$ python3 -q
>>> import numpy as np
>>> from numpy import linalg as LA
>>> np.set_printoptions(precision=2, suppress=True, linewidth=120)
>>> feats = np.loadtxt("data.csv", delimiter=",")
>>> print(feats)
[[ 62. 104.  64. 136.  68.  74.]
 [ 36.  55.  37.  79.  34.  40.]
 [ 44.  70.  48.  93.  44.  50.]
 [ 37.  39.  20.  61.  25.  31.]
 [ 25.  40.  23.  49.  21.  27.]
 [ 38.  41.   7.  63.  26.  32.]
 [ 48.  51.  17.  88.  36.  42.]
 [ 43.  63.  26.  68.  37.  43.]
 [ 60.  89.  59. 111.  58.  64.]
 [ 45.  73.  42.  91.  45.  51.]
 [ 34.  39.  23.  44.  22.  28.]
 [ 60. 105.  59. 123.  66.  72.]
 [ 46.  60.  36.  77.  38.  44.]
 [ 19.  22.   0.  28.   9.  15.]
 [ 41.  61.  40.  89.  39.  45.]
 [ 40.  75.  47. 100.  46.  52.]
 [ 49.  73.  46.  98.  47.  53.]
 [ 20.  38.  20.  42.  18.  24.]
 [ 37.  44.  33.  59.  27.  33.]
 [ 44.  66.  40.  77.  40.  46.]
 [ 31.  61.  34.  78.  35.  41.]
 [ 36.  51.  29.  63.  30.  36.]]
>>> labels = feats[:, 4] > np.median(feats[:, 4])
>>> r0 = feats[labels].mean(axis=0) - feats[~labels].mean(axis=0)
>>> print(np.argsort(-np.abs(r0).round(6), kind="stable"))
[3 1 2 4 5 0]
>>> print(((feats - feats.mean(axis=0)) @ r0 > 0).astype(int))
[1 0 1 0 0 0 0 0 1 1 0 1 1 0 1 1 1 0 0 1 0 0]
>>> print(LA.cond(feats) > 100)
True
>>> U, sigma, Vt = LA.svd(feats)
>>> print(sigma)
[620.62  39.54  22.91  18.39   8.83   0.01]
>>> out = U[:, :5] @ np.diag(sigma[:5]) @ Vt[:5]
>>> print(round(LA.norm(feats - out) / LA.norm(feats), 2))
0.0
>>> dist = LA.norm(feats[:, None] - feats[None], axis=-1)
>>> print(dist[:5, :5])
[[  0.    96.78  68.83 126.92 138.32]
 [ 96.78   0.    28.39  32.12  42.19]
 [ 68.83  28.39   0.    59.5   69.86]
 [126.92  32.12  59.5    0.    18.17]
 [138.32  42.19  69.86  18.17   0.  ]]
>>> print((dist + 1e9 * np.eye(22)).round(6).argmin(axis=1))
[11 20  9  5 17  3 12 12 11  2  4  0 19 17 19 16  2  4 21 12  1 18]
>>> print(dist.mean(axis=1).argmax())
0
>>> out = feats[0, 0] * feats[1:] - np.outer(feats[1:, 0], feats[0])
>>> print(out)
[[    0.  -334.   -10.     2.  -340.  -184.]
 [    0.  -236.   160.  -218.  -264.  -156.]
 [    0. -1430. -1128. -1250.  -966.  -816.]
 [    0.  -120.  -174.  -362.  -398.  -176.]
 [    0. -1410. -1998. -1262.  -972.  -828.]
 [    0. -1830. -2018. -1072. -1032.  -948.]
 [    0.  -566. -1140. -1632.  -630.  -516.]
 [    0.  -722.  -182. -1278.  -484.  -472.]
 [    0.  -154.  -276.  -478.  -270.  -168.]
 [    0. -1118.  -750. -1896.  -948.  -780.]
 [    0.   270.  -182.  -534.    12.    24.]
 [    0. -1064.  -712. -1482.  -772.  -676.]
 [    0.  -612. -1216.  -848.  -734.  -476.]
 [    0.  -482.  -144.   -58.  -370.  -244.]
 [    0.   490.   354.   760.   132.   264.]
 [    0.  -570.  -284.  -588.  -418.  -340.]
 [    0.   276.   -40.  -116.  -244.     8.]
 [    0. -1120.  -322. -1374.  -842.  -692.]
 [    0.  -484.  -336. -1210.  -512.  -404.]
 [    0.   558.   124.   620.    62.   248.]
 [    0.  -582.  -506.  -990.  -588.  -432.]]
>>> print(np.flatnonzero(~out.round(6).any(axis=1)))
[]
>>> M = np.array([[1.0, 0.9, 0.81, 0.73, 0.66, 0.59, 0.53, 0.48],
...     [0.9, 1.0, 0.9, 0.81, 0.73, 0.66, 0.59, 0.53],
...     [0.81, 0.9, 1.0, 0.9, 0.81, 0.73, 0.66, 0.59],
...     [0.73, 0.81, 0.9, 1.0, 0.9, 0.81, 0.73, 0.66],
...     [0.66, 0.73, 0.81, 0.9, 1.0, 0.9, 0.81, 0.73],
...     [0.59, 0.66, 0.73, 0.81, 0.9, 1.0, 0.9, 0.81],
...     [0.53, 0.59, 0.66, 0.73, 0.81, 0.9, 1.0, 0.9],
...     [0.48, 0.53, 0.59, 0.66, 0.73, 0.81, 0.9, 1.0]])
>>> # symmetric, so the eigenvalues are real
>>> r0 = np.array([3, 2])
>>> print(np.polyval(r0, M[1]))
[4.7  5.   4.7  4.43 4.19 3.98 3.77 3.59]
>>> x = np.ones(8)
>>> for _ in range(7):
...     x = M @ x
...     x /= LA.norm(x)
...     print(round(x @ M @ x, 2))
... 
6.21
6.21
6.21
6.21
6.21
6.21
6.21
>>> print(round(float(LA.eigvalsh(M)[-1]), 2))
6.21
>>> ev, vecs = LA.eigh(M)
>>> x = np.array([3, 2, 0, 1, -2, 0, 1, 3])
>>> print(round(float(x @ M @ x / (x @ x)), 2), round(ev[0], 2), np.round(ev[-1], 2))
1.73 0.06 6.21
>>> print((np.sign(vecs[:, -1].round(6)) == np.sign(vecs[0, -1].round(6))).astype(int))
[1 1 1 1 1 1 1 1]
>>> print(vecs * np.abs(ev) @ vecs.T)
[[1.   0.9  0.81 0.73 0.66 0.59 0.53 0.48]
 [0.9  1.   0.9  0.81 0.73 0.66 0.59 0.53]
 [0.81 0.9  1.   0.9  0.81 0.73 0.66 0.59]
 [0.73 0.81 0.9  1.   0.9  0.81 0.73 0.66]
 [0.66 0.73 0.81 0.9  1.   0.9  0.81 0.73]
 [0.59 0.66 0.73 0.81 0.9  1.   0.9  0.81]
 [0.53 0.59 0.66 0.73 0.81 0.9  1.   0.9 ]
 [0.48 0.53 0.59 0.66 0.73 0.81 0.9  1.  ]]
>>> arr = np.load("x.npy")
>>> print(arr)
[[ 0.2 -0.5 -0.7  0.2 -0.2 -1.5 -0.3  0.8]
 [-0.6  0.9  0.3  0.2  1.2 -0.2  1.6  0.5]
 [ 1.5 -1.6 -1.8  0.7 -0.2  0.4  0.2  0.4]
 [-0.3 -0.7  2.1 -0.8 -0.3 -0.2  0.4 -1.3]
 [ 1.4  0.3  0.2  0.9 -0.3 -0.4 -0.2  0.8]
 [-0.7  0.1  1.4 -0.3 -0.7  0.8 -0.8 -1.1]]
>>> rng = np.random.default_rng(813495)
>>> out = arr + rng.integers(-2, 3, (6, 5)) @ rng.integers(-2, 3, (5, 8))
>>> print(out)
[[ 6.2 -5.5 -0.7  1.2  1.8 -0.5 -5.3  2.8]
 [-6.6  4.9  5.3 -6.8  4.2 -7.2  7.6  2.5]
 [ 2.5 -2.6  0.2 -3.3  0.8 -4.6  0.2  8.4]
 [ 5.7 -4.7  1.1  1.2  1.7  3.8 -8.6  2.7]
 [ 2.4  0.3  3.2 -4.1  2.7 -4.4 -4.2 10.8]
 [ 1.3 -2.9  0.4  2.7 -0.7  2.8  1.2 -8.1]]
>>> print(out - arr)
[[ 6. -5.  0.  1.  2.  1. -5.  2.]
 [-6.  4.  5. -7.  3. -7.  6.  2.]
 [ 1. -1.  2. -4.  1. -5.  0.  8.]
 [ 6. -4. -1.  2.  2.  4. -9.  4.]
 [ 1.  0.  3. -5.  3. -4. -4. 10.]
 [ 2. -3. -1.  3.  0.  2.  2. -7.]]
>>> out = arr / np.sqrt((arr ** 2).mean(axis=1, keepdims=True))
>>> print(LA.matrix_rank(out) == LA.matrix_rank(arr))
True
>>> print(out[3])
[-0.31 -0.72  2.15 -0.82 -0.31 -0.21  0.41 -1.33]
>>> out = np.array([[7, 5], [3, 6], [8, 1], [9, 1], [9, 7], [3, 9], [8, 3], [7, 1]])
>>> print(np.vstack([arr, out.T]).shape)
(8, 8)
>>> print(np.round(out.T @ arr.T, 2) + 0)
[[ -7.   29.2   1.4  -3.8  20.5 -14.1]
 [-17.5  14.8   0.   -8.4   4.4  -3. ]]
>>> print(LA.matrix_rank(arr @ out))
2
>>> print(np.round(arr @ out, 2) + 0)
[[ -7.  -17.5]
 [ 29.2  14.8]
 [  1.4   0. ]
 [ -3.8  -8.4]
 [ 20.5   4.4]
 [-14.1  -3. ]]
>>> print(np.einsum("ij,ij->i", arr, arr))
[3.84 5.59 8.94 7.61 3.83 5.53]
>>> r0 = np.array([8, 0, 9])
>>> print(np.correlate(arr[4], arr[1], "full"))
[ 0.7   2.39  0.3   2.39  1.89 -0.14  1.79 -0.53  1.05  0.12 -0.01 -0.08  0.3   0.84 -0.48]
>>> print(np.cross(arr[4, :3], arr[1, :3]))
[-0.09 -0.54  1.44]
>>> print(np.polyval(r0, arr[4]))
[24.68  9.72  9.32 15.48  9.72 10.28  9.32 14.12]
>>> W = np.array([[3, 2], [3, -3], [1, 1], [1, 2], [2, -2], [-3, 3], [-3, 0], [3, 3]])
>>> beta = np.array([5, -1])
>>> H = np.maximum(arr @ W + beta, 0)
>>> print(LA.matrix_rank(H))
2
>>> print((H > 0).mean(axis=0))
[0.67 0.33]
>>> print(H)
[[11.   0. ]
 [ 6.1  0. ]
 [ 2.6  9.2]
 [ 0.   0. ]
 [14.8  4.7]
 [ 0.   0. ]]
>>> Z = np.array([[-4, -7, 3], [8, -7, -1]])
>>> print((H @ Z).round(6).argmax(axis=1))
[2 2 0 0 2 0]
>>> data = np.loadtxt("test3.csv", delimiter=",")
>>> print(data)
[[3. 1. 3. 1.]
 [3. 2. 3. 2.]
 [3. 1. 3. 1.]
 [3. 2. 3. 2.]]
>>> print(round(LA.norm(data[0] - data[3]), 2))
1.41
>>> print(LA.norm(data, axis=0))
[6.   3.16 6.   3.16]
>>> print(LA.norm(data, axis=1).argmax())
1
>>> print(round(LA.norm(data, 1), 2), np.round(LA.norm(data, np.inf), 2))
12.0 10.0
>>> print(np.round(LA.norm(data[0], 1), 2), np.round(LA.norm(data[0], np.inf), 2))
8.0 3.0
>>> blk = np.stack([M, -3 * M, M[::-1]])
>>> print(np.einsum("bij,cij->bc", blk, blk))
[[  39.7  -119.1    37.61]
 [-119.1   357.3  -112.82]
 [  37.61 -112.82   39.7 ]]
>>> print(blk.shape)
(3, 8, 8)
>>> print(LA.matrix_rank(blk.reshape(3, -1)))
2
>>> print(LA.norm(blk, axis=(1, 2)))
[ 6.3 18.9  6.3]
>>> U, sigma, Vt = LA.svd(data)
>>> vecs = Vt[:(sigma > 1e-8).sum()]
>>> x = data[2] + 3 * data[1] + rng.integers(2) * np.eye(4)[3]
>>> print(x)
[12.  7. 12.  7.]
>>> print(LA.matrix_rank(np.vstack([data, x])))
2
>>> m1 = np.load("dump.npy")
>>> print(m1)
[[0. 0. 0. 0. 0. 2.]
 [0. 0. 0. 0. 0. 2.]
 [0. 0. 0. 0. 0. 3.]
 [0. 0. 0. 0. 0. 0.]
 [0. 0. 0. 0. 0. 2.]
 [2. 2. 3. 0. 2. 0.]]
>>> U, sigma, Vt = LA.svd(m1)
>>> print(np.argmax(sigma[:-1] / (sigma[1:] + 1e-6)) + 1)
2
>>> out = U[:, :2] @ np.diag(sigma[:2]) @ Vt[:2]
>>> print(LA.matrix_rank(out))
2
>>> r0 = np.array([3, -3])
>>> print(np.array([np.convolve(row, r0, "same") for row in m1]))
[[ 0.  0.  0.  0.  0.  6.]
 [ 0.  0.  0.  0.  0.  6.]
 [ 0.  0.  0.  0.  0.  9.]
 [ 0.  0.  0.  0.  0.  0.]
 [ 0.  0.  0.  0.  0.  6.]
 [ 6.  0.  3. -9.  6. -6.]]
>>> print(np.correlate(m1[0], m1[4], "full"))
[0. 0. 0. 0. 0. 4. 0. 0. 0. 0. 0.]
>>> print(np.cross(m1[0, :3], m1[4, :3]))
[0. 0. 0.]
>>> X = np.load("run6.npy")
>>> print(X)
[[ 1.6   1.2  -2.8   0.3   0.1 ]
 [-0.1   0.9  -1.6   0.    0.5 ]
 [-0.7  -2.   -0.3  -0.7   1.5 ]
 [-0.8  -0.83 -0.1  -0.2  -0.36]
 [-0.4  -0.4  -0.6  -0.1  -0.3 ]
 [-0.3  -2.    1.8   0.9   0.6 ]
 [ 0.6  -0.3  -0.2  -0.3  -0.4 ]
 [ 0.4   0.5   0.9  -1.5   0.1 ]]
>>> hat = X @ LA.solve(X.T @ X, X.T)
>>> print(np.trace(hat))
5.0
>>> print(hat @ X[:, 0])
[ 1.6 -0.1 -0.7 -0.8 -0.4 -0.3  0.6  0.4]
>>> print(np.diag(hat))
[0.85 0.49 0.92 0.47 0.29 0.73 0.47 0.79]
>>> print(np.allclose(hat @ hat, hat))
True
>>> out = np.c_[X[:, :3] @ np.array([[9, 0, 6], [9, 6, 2], [3, 9, 3]]), np.array([-5, 2, 2, -5, -7, -1, 4, 1])]
>>> print(out)
[[ 16.8  -18.     3.6   -5.  ]
 [  2.4   -9.    -3.6    2.  ]
 [-25.2  -14.7   -9.1    2.  ]
 [-14.97  -5.88  -6.76  -5.  ]
 [ -9.    -7.8   -5.    -7.  ]
 [-15.3    4.2   -0.4   -1.  ]
 [  2.1   -3.6    2.4    4.  ]
 [ 10.8   11.1    6.1    1.  ]]
>>> print(LA.norm(LA.qr(X)[0].T @ out, axis=0) ** 2 / ((out ** 2).sum(axis=0) + 1e-12))
[1.   1.   1.   0.37]
>>> print(LA.matrix_rank(out))
4
>>> hat = out @ LA.solve(out.T @ out, out.T)
>>> print(np.trace(hat))
4.0
>>> print(np.round(LA.eigvalsh(hat), 2) + 0)
[0. 0. 0. 0. 1. 1. 1. 1.]
>>> print(LA.matrix_rank(np.eye(8) - hat))
4
>>> W = np.array([[2, -1, -2, -1, 0, 0],
...     [-1, 1, -2, -2, -2, -2],
...     [1, 1, -1, 2, -2, -2],
...     [0, -1, -1, -2, 0, 0],
...     [-1, -1, 1, 1, 0, 1]])
>>> beta = np.array([0, 0, -1, -1, -3, 3])
>>> H = np.maximum(X @ W + beta, 0)
>>> print(LA.matrix_rank(H))
6
>>> print(H)
[[0.   0.   0.   0.   0.2  6.3 ]
 [0.   0.   0.   0.   0.   4.9 ]
 [0.   0.   6.9  6.   1.6  9.1 ]
 [0.   0.43 2.2  1.3  0.   4.5 ]
 [0.   0.   1.   0.   0.   4.7 ]
 [2.6  0.   1.5  5.7  0.   4.  ]
 [1.7  0.   0.   0.   0.   3.6 ]
 [1.1  2.4  0.   2.5  0.   0.3 ]]
>>> Z = np.array([[7, 1, 2], [8, 7, 5], [9, 8, 5], [4, 9, 5], [8, 4, 5], [2, 2, 5]])
>>> print(W @ Z)
[[-16 -30 -16]
 [-45 -40 -37]
 [ -6   6  -8]
 [-25 -33 -20]
 [  0  11   8]]
>>> print((H @ Z).round(6).argmax(axis=1))
[2 2 1 2 2 1 2 1]
>>> K = np.loadtxt("w.csv", delimiter=",")
>>> print(K)
[[ 1.  0.  0.]
 [ 1.  1.  0.]
 [ 2. -3.  1.]]
>>> # triangular
>>> th = np.radians(72)
>>> Rm = np.eye(3)
>>> Rm[0, 0] = Rm[2, 2] = np.cos(th)
>>> Rm[0, 2], Rm[2, 0] = -np.sin(th), np.sin(th)
>>> print(Rm)
[[ 0.31  0.   -0.95]
 [ 0.    1.    0.  ]
 [ 0.95  0.    0.31]]
>>> out = K @ Rm.T
>>> print(np.abs(out - K).max(axis=0))
[2.33 0.   1.21]
>>> print(out)
[[ 0.31  0.    0.95]
 [ 0.31  1.    0.95]
 [-0.33 -3.    2.21]]
>>> print(LA.svd(K, compute_uv=False), LA.svd(out, compute_uv=False))
[3.79 1.62 0.16] [3.79 1.62 0.16]
>>> print(round(float(LA.det(Rm)), 2), round(np.trace(Rm), 2))
1.0 1.62
>>> print(np.allclose(LA.norm(K, axis=1), LA.norm(out, axis=1)))
True
>>> print(np.allclose(K @ K.T, out @ out.T))
True
>>> print(np.poly(K))
[ 1. -3.  3. -1.]
>>> print(np.round(LA.det(2 * K), 2), round(float(LA.det(K)), 2))
8.0 1.0
>>> print(np.round(LA.det(K[::-1]), 2))
-1.0
>>> print(LA.eigvals(K))
[1. 1. 1.]
>>> print(np.einsum("ii->", K))
3.0
>>> print(np.round(LA.eigvals(K).sum().real, 2))
3.0
>>> print(np.kron(np.eye(2, dtype=int), K))
[[ 1.  0.  0.  0.  0.  0.]
 [ 1.  1.  0.  0.  0.  0.]
 [ 2. -3.  1.  0. -0.  0.]
 [ 0.  0.  0.  1.  0.  0.]
 [ 0.  0.  0.  1.  1.  0.]
 [ 0. -0.  0.  2. -3.  1.]]
>>> ev, vecs = LA.eig(K)
>>> print(np.sort(LA.eigvals(K @ K)))
[1. 1. 1.]
>>> print(np.prod(ev))
1.0
>>> print(np.sort(LA.eigvals(LA.inv(K))))
[1. 1. 1.]
>>> print((K + K.T) / 2)
[[ 1.   0.5  1. ]
 [ 0.5  1.  -1.5]
 [ 1.  -1.5  1. ]]
>>> print(np.trace(K))
3.0
>>> print(np.round(np.abs(LA.eigvals(K)).max(), 2))
1.0
>>> out = np.array([[3, 0, 1], [2, 1, 0], [2, 2, 1]])
>>> print(LA.matrix_rank(K @ out))
3
>>> print(out.T @ K.T)
[[ 3.  5.  2.]
 [ 0.  1. -1.]
 [ 1.  1.  3.]]
>>> print(np.vstack([K, out.T]).shape)
(6, 3)
>>> print(np.einsum("ij,ij->i", K, K))
[ 1.  2. 14.]
>>> print(K @ out)
[[ 3.  0.  1.]
 [ 5.  1.  1.]
 [ 2. -1.  3.]]
>>> print(np.einsum("ij->j", K))
[ 4. -2.  1.]
>>> A = np.load("block1.npy")
>>> print(A)
[[-1.15  1.45  1.04  2.7  -2.88  1.68  1.26 -0.72]
 [ 0.19 -1.51 -4.37  0.29 -1.47  1.16 -0.1  -0.14]
 [-3.07  0.91 -0.67 -2.74  0.11 -0.09  1.92 -1.77]
 [ 0.38 -2.19  0.26  0.82  0.37 -1.16  4.02  1.28]
 [ 1.15 -1.03  1.45 -2.69 -1.3   3.12  0.4   1.28]
 [ 3.07  2.79 -0.84 -1.15 -1.35 -1.41  1.35 -0.34]
 [-0.58 -1.85  0.96 -0.91 -3.25 -2.71 -1.22 -0.28]
 [-1.73  1.65 -0.78 -0.26 -0.54 -0.6  -0.3   4.23]]
>>> Q, vecs = LA.qr(A[:, :7])[0], LA.qr(A[:, 7:])[0]
>>> sigma = LA.svd(Q.T @ vecs, compute_uv=False)
>>> print(sigma.round(2) + 0)
[0.]
>>> print(np.round(np.abs(LA.eigvals(A)).max(), 2))
5.0
>>> print(round(float(LA.det(A)), 2))
-390625.0
>>> print(np.allclose(A @ A.T, A.T @ A))
True
>>> print(np.allclose(A, A.T))
False
>>> out = np.array([[3, -8, 0],
...     [3, 0, 9],
...     [-5, 9, 5],
...     [-1, 1, 2],
...     [-4, -7, 3],
...     [3, 7, 2],
...     [5, 7, -9],
...     [-5, 5, 5]])
>>> print(LA.matrix_rank(np.vstack([A, out.T])))
8
>>> print(np.einsum("ij->j", A))
[ -1.73   0.22  -2.96  -3.95 -10.32  -0.02   7.33   3.53]
